% ipython --no-banner

In [1]: import numpy as np

In [2]: np.set_printoptions(suppress=True, linewidth=160)

In [3]: M = 0.2 ** np.abs(np.subtract.outer(np.arange(3), np.arange(3)))

In [4]: print(M.round(2))
[[1.   0.2  0.04]
 [0.2  1.   0.2 ]
 [0.04 0.2  1.  ]]

In [5]: r0 = np.array([-1, -2, 1])

In [6]: B = M + np.outer(r0, np.eye(3)[2])

In [7]: print(round(float(np.linalg.det(B) / np.linalg.det(M)), 2), round(float(1 + np.linalg.solve(M, r0)[2]), 2))
2.46 2.46

In [8]: print(np.linalg.matrix_rank(np.linalg.inv(B) - np.linalg.inv(M), tol=1e-8))
1

In [9]: print(np.linalg.matrix_rank(B - M))
1

In [10]: w1 = np.array([[-4, -8, 5, -2, -6], [5, 9, 5, 7, -8], [-2, -6, -4, -3, 7]])

In [11]: b = np.array([-9, -1, -9, 4, 2])

In [12]: H = np.maximum(M @ w1 + b, 0)

In [13]: print(np.round((H > 0).mean(axis=0), 2))
[0.   0.33 0.   1.   0.33]

In [14]: print(H.round(2))
[[ 0.    0.    0.    3.28  0.  ]
 [ 0.    5.2   0.   10.    0.  ]
 [ 0.    0.    0.    2.32  7.16]]

In [15]: cent = np.array([[1, -1], [0, 0], [-2, 2], [2, 1], [0, 2]])

In [16]: print((H @ cent).round(6).argmax(axis=1))
[0 0 1]

In [17]: print(w1 @ cent)
[[-18   0]
 [  9  -4]
 [  0   5]]

In [18]: W0 = np.array([[-0.2, -1.0, 2.4, 0.1, 0.3],
    ...:     [-0.1, 0.8, -0.7, 0.0, -2.3],
    ...:     [0.1, -0.9, -1.5, -1.5, 0.8],
    ...:     [-0.8, 0.4, -0.8, -0.2, 0.5],
    ...:     [-1.5, 0.0, 0.5, 1.2, -0.4],
    ...:     [1.5, 0.3, -1.2, -1.9, -0.7],
    ...:     [-2.2, 1.0, 0.3, -1.1, -2.5],
    ...:     [0.4, -0.5, -1.1, 1.8, 1.2],
    ...:     [-0.4, 1.4, 1.4, 0.0, 1.4],
    ...:     [0.3, 1.2, -1.1, 1.1, 1.3],
    ...:     [-0.2, 0.7, -0.6, 1.4, 0.5],
    ...:     [0.8, -0.1, 0.8, -1.4, 0.5],
    ...:     [-1.1, -0.2, -0.5, 0.5, 0.8]])

In [19]: W0[9] *= 5

In [20]: print(W0)
[[-0.2 -1.   2.4  0.1  0.3]
 [-0.1  0.8 -0.7  0.  -2.3]
 [ 0.1 -0.9 -1.5 -1.5  0.8]
 [-0.8  0.4 -0.8 -0.2  0.5]
 [-1.5  0.   0.5  1.2 -0.4]
 [ 1.5  0.3 -1.2 -1.9 -0.7]
 [-2.2  1.   0.3 -1.1 -2.5]
 [ 0.4 -0.5 -1.1  1.8  1.2]
 [-0.4  1.4  1.4  0.   1.4]
 [ 1.5  6.  -5.5  5.5  6.5]
 [-0.2  0.7 -0.6  1.4  0.5]
 [ 0.8 -0.1  0.8 -1.4  0.5]
 [-1.1 -0.2 -0.5  0.5  0.8]]

In [21]: # row 9 is much longer than the rest

In [22]: P = W0 @ np.linalg.solve(W0.T @ W0, W0.T)

In [23]: print(np.round(P @ W0[:, 1], 2) + 0)
[-1.   0.8 -0.9  0.4  0.   0.3  1.  -0.5  1.4  6.   0.7 -0.1 -0.2]

In [24]: print(np.allclose(P @ P, P))
True
